$ ipython --no-banner

In [1]: import numpy as np

In [2]: np.set_printoptions(suppress=True, linewidth=100)

In [3]: m1 = np.load("data.npy")

In [4]: print(m1.round(2))
[[-0.29 -0.84  0.38  0.26]
 [ 0.8  -0.18  0.46 -0.35]
 [ 0.5  -0.34 -0.66  0.44]
 [ 0.17  0.39  0.46  0.78]]

In [5]: print(round(np.trace(m1), 2))
-0.35

In [6]: print(round(np.abs(np.linalg.eigvals(m1)).max(), 2))
1.0

In [7]: print(np.round((m1 - m1.T) / 2, 2))
[[ 0.   -0.82 -0.06  0.04]
 [ 0.82  0.    0.4  -0.37]
 [ 0.06 -0.4   0.   -0.01]
 [-0.04  0.37  0.01  0.  ]]

In [8]: print(np.round(np.linalg.det(m1), 2))
-1.0

In [9]: print(np.round(m1 @ m1, 2))
[[-0.35  0.36 -0.63  0.59]
 [-0.2  -0.93 -0.24  0.2 ]
 [-0.67  0.03  0.67  0.3 ]
 [ 0.62 -0.06  0.3   0.72]]

In [10]: print(np.allclose(m1 @ m1.T, m1.T @ m1))
True

In [11]: print(np.allclose(m1, m1.T))
False

In [12]: hat = np.triu(np.array([[2, 3, 0, 1], [3, 0, 2, 1], [3, 1, 2, 0], [3, 1, 1, 1]]), 1) + np.eye(4)

In [13]: M2 = hat @ m1 @ np.linalg.inv(hat)

In [14]: print(np.round(hat @ m1 - m1 @ hat, 2))
[[ 2.56  0.74  3.52  0.86]
 [ 1.17 -2.68 -0.51  1.05]
 [ 0.   -1.51  0.68 -0.16]
 [ 0.   -0.5  -0.78 -0.56]]

In [15]: print(round(float(np.linalg.det(M2)), 2))
-1.0

In [16]: x0 = np.array([2, 3, 1, 3])

In [17]: target = m1 @ x0

In [18]: print(target.round(2))
[-1.95  0.47  0.66  4.3 ]

In [19]: print(np.round(np.linalg.solve(m1, target), 2))
[2. 3. 1. 3.]

In [20]: print(np.round(np.linalg.solve(m1, 2 * target), 2))
[4. 6. 2. 6.]

In [21]: print(np.round(np.linalg.solve(m1, m1[:, 1]), 2) + 0)
[0. 1. 0. 0.]

In [22]: gram = m1.T @ m1

In [23]: print(np.linalg.matrix_rank(gram))
4

In [24]: print(np.round(np.linalg.eigvalsh(gram)[::-1], 2))
[1. 1. 1. 1.]

In [25]: print(np.round(np.diag(gram), 2))
[1. 1. 1. 1.]

In [26]: print((m1 @ m1.T).shape)
(4, 4)
